$ ipython --no-banner

In [1]: import numpy as np

In [2]: import numpy.linalg as la

In [3]: np.set_printoptions(precision=2, suppress=True, linewidth=120, floatmode="fixed")

In [4]: rd = lambda a: np.round(a, 2) + 0

In [5]: data = np.load("run2.npy")

In [6]: print(data)
[[ 2  1  4  0  1  2]
 [ 1  2  3  1  1  1]
 [ 4  3 13  3  3  6]
 [ 0  1  3  2  1  1]
 [ 1  1  3  1  2  1]
 [ 2  1  6  1  1  3]]

In [7]: r0 = np.array([3, 7, 9])

In [8]: np.cross(data[0, :3], data[1, :3])
Out[8]: array([-5, -2,  3])

In [9]: np.correlate(data[0], data[1], "full")
Out[9]: array([ 2,  3,  7, 11, 12, 19, 12,  9,  8,  5,  2])

In [10]: E = np.load("sample16.npy")

In [11]: E
Out[11]: 
array([[-1.38, -6.77, -7.65],
       [-1.31, -6.56, -7.41],
       [ 0.13, -0.53, -0.28],
       [ 0.12, -0.49, -0.24],
       [ 0.01,  0.12,  0.00],
       [ 0.19,  0.62,  0.10],
       [ 0.39,  1.03,  0.26],
       [ 1.29,  2.71,  1.17],
       [ 2.74,  5.33,  2.91],
       [ 4.13,  7.81,  4.71],
       [ 8.94, 16.46, 11.47]])

In [12]: x0 = np.array([6, 0, -2])

In [13]: y = E @ x0

In [14]: print(rd(la.pinv(E) @ E))
[[1.00 0.00 0.00]
 [0.00 1.00 0.00]
 [0.00 0.00 1.00]]

In [15]: rd(la.solve(E.T @ E, E.T @ y))
Out[15]: array([ 6.00,  0.00, -2.00])

In [16]: rng = np.random.default_rng(8526)

In [17]: y = y + 0.3 * rng.normal(size=11)

In [18]: rd(y)
Out[18]: array([ 7.04,  6.77,  1.58,  1.52,  0.11,  1.30,  2.15,  5.90, 10.74, 14.83, 30.88])

In [19]: b, *_ = la.lstsq(E, y)

In [20]: [round(float(la.norm(la.solve(E.T @ E + lam * np.eye(3), E.T @ y))), 2) for lam in (0, 1, 10, 100)]
Out[20]: [6.27, 5.49, 3.93, 1.32]

In [21]: rd(la.norm(y - E @ b))
Out[21]: np.float64(1.0)

In [22]: rd(E.T @ (y - E @ b))
Out[22]: array([0.00, 0.00, 0.00])

In [23]: rd(b)
Out[23]: array([ 5.93,  0.07, -2.04])

In [24]: J = np.loadtxt("test0.csv", delimiter=",")

In [25]: print(J)
[[  1.51 -12.15  -8.36]
 [  0.57  -8.77  -5.43]
 [ -0.03  -6.63  -3.65]
 [ -0.43  -5.24  -2.56]
 [ -0.49  -5.01  -2.39]
 [ -0.61  -0.64  -0.15]
 [  0.02   0.02   0.01]
 [  0.19   0.19   0.07]
 [  0.65   0.66   0.28]
 [  1.13   1.19   0.56]
 [  1.82   2.01   1.09]
 [  2.00   2.25   1.25]
 [  3.07   3.75   2.35]
 [  3.11   3.81   2.40]
 [  8.63  14.83  11.91]
 [  9.11  16.03  13.00]
 [  9.18  16.21  13.17]
 [ 11.28  21.83  18.35]
 [ 12.03  23.99  20.36]]

In [26]: z = E[:, 2] > np.median(E[:, 2])

In [27]: r0 = E[z].mean(axis=0) - E[~z].mean(axis=0)

In [28]: print(z.astype(int))
[0 0 0 0 0 0 1 1 1 1 1]

In [29]: rd((((E - E.mean(axis=0)) @ r0 > 0) == z).mean())
Out[29]: np.float64(0.91)

In [30]: print(((E - E.mean(axis=0)) @ r0 > 0).astype(int))
[0 0 0 0 0 0 0 1 1 1 1]

In [31]: rd(r0)
Out[31]: array([3.87, 8.94, 6.68])

In [32]: W2 = J[[17, 9]].astype(float)

In [33]: for _ in range(4):
    ...:     z = la.norm(J[:, None] - W2, axis=-1).argmin(axis=1)
    ...:     W2 = np.array([J[z == j].mean(axis=0) for j in range(2)])
    ...: 

In [34]: z
Out[34]: array([1, 1, 1, 1, 1, 1, 1, 1, 1, 1, 1, 1, 1, 1, 0, 0, 0, 0, 0])

In [35]: rd(W2)
Out[35]: 
array([[10.05, 18.58, 15.36],
       [ 0.89, -1.75, -1.04]])

In [36]: np.bincount(z)
Out[36]: array([ 5, 14])

In [37]: print(np.abs(W2[1] - W2[0]).argmax())
1
